>>> import numpy as np
>>> import numpy.linalg as la
>>> np.set_printoptions(suppress=True, linewidth=160)
>>> def tidy(a):
...     return np.round(a, 3) + 0
... 
>>> X = np.array([[58, 35, 13], [35, 53, -27], [13, -27, 41]])
>>> print(tidy(np.trace(la.pinv(X) @ X)))
2.0
>>> print(la.lstsq(X[:-1].T, X[-1])[2])
2
>>> rank = la.matrix_rank(X)
>>> print(rank)
2
>>> null = la.svd(X)[2][rank:].T
>>> print([int(la.matrix_rank(X[:i])) for i in range(1, len(X) + 1)])
[1, 2, 2]
>>> print([int(la.matrix_rank(X[:, :j + 1])) for j in range(3)])
[1, 2, 2]
>>> print(null.shape)
(3, 1)
>>> print(tidy(null @ null.T))
[[ 0.262 -0.325 -0.297]
 [-0.325  0.401  0.367]
 [-0.297  0.367  0.336]]
>>> print(la.matrix_rank(X.T @ X), la.matrix_rank(X @ X.T))
2 2
>>> print(tidy(X @ null))
[[0.]
 [0.]
 [0.]]
>>> print(np.allclose(X @ null, 0))
True
>>> print(tidy(null[:, 0] / null[np.abs(null[:, 0]).round(6).argmax(), 0]))
[-0.809  1.     0.915]
>>> rng = np.random.default_rng(15)
>>> z = rng.permutation(3)
>>> print(z)
[0 2 1]
>>> other = X[z][:, z]
>>> print(tidy(la.det(other)), tidy(la.det(X[z])))
0.0 0.0
>>> print(np.trace(other))
152
>>> print(np.allclose(other, X))
False
>>> print(other)
[[ 58  13  35]
 [ 13  41 -27]
 [ 35 -27  53]]
>>> other = X + rng.integers(-2, 3, (3, 2)) @ rng.integers(-2, 3, (2, 3))
>>> print(other)
[[ 54  39  17]
 [ 37  51 -30]
 [ 17 -31  37]]
>>> print(la.matrix_rank(other - X, tol=1e-8))
2
>>> other = np.array([[0, 2], [0, 1]])
>>> Z = np.array([[2]])
>>> data = np.block([[other, np.array([[5], [-2]])], [np.zeros((1, 2)), Z]])
>>> print(data)
[[ 0.  2.  5.]
 [ 0.  1. -2.]
 [ 0.  0.  2.]]
>>> # rank 2
>>> U, sv, VT = la.svd(data)
>>> evecs = VT[:(sv > 1e-8).sum()]
>>> x0 = data[0] + 4 * data[1] + rng.integers(2) * np.eye(3)[1]
>>> print(x0)
[ 0.  6. -3.]
>>> print(tidy(la.norm(x0 - evecs.T @ evecs @ x0)))
0.0
>>> print(np.einsum("ij,ji->", data, data))
5.0
>>> print(tidy(la.eigvals(data).sum().real))
3.0
>>> print(np.einsum("ii->", data))
3.0
>>> print(tidy(la.det(2 * data)), tidy(la.det(data)))
0.0 0.0
>>> print(tidy(la.eigvals(data)))
[0. 1. 2.]
>>> print(np.poly(data))
[ 1. -3.  2.  0.]
>>> print(tidy(la.det(data[::-1])))
0.0
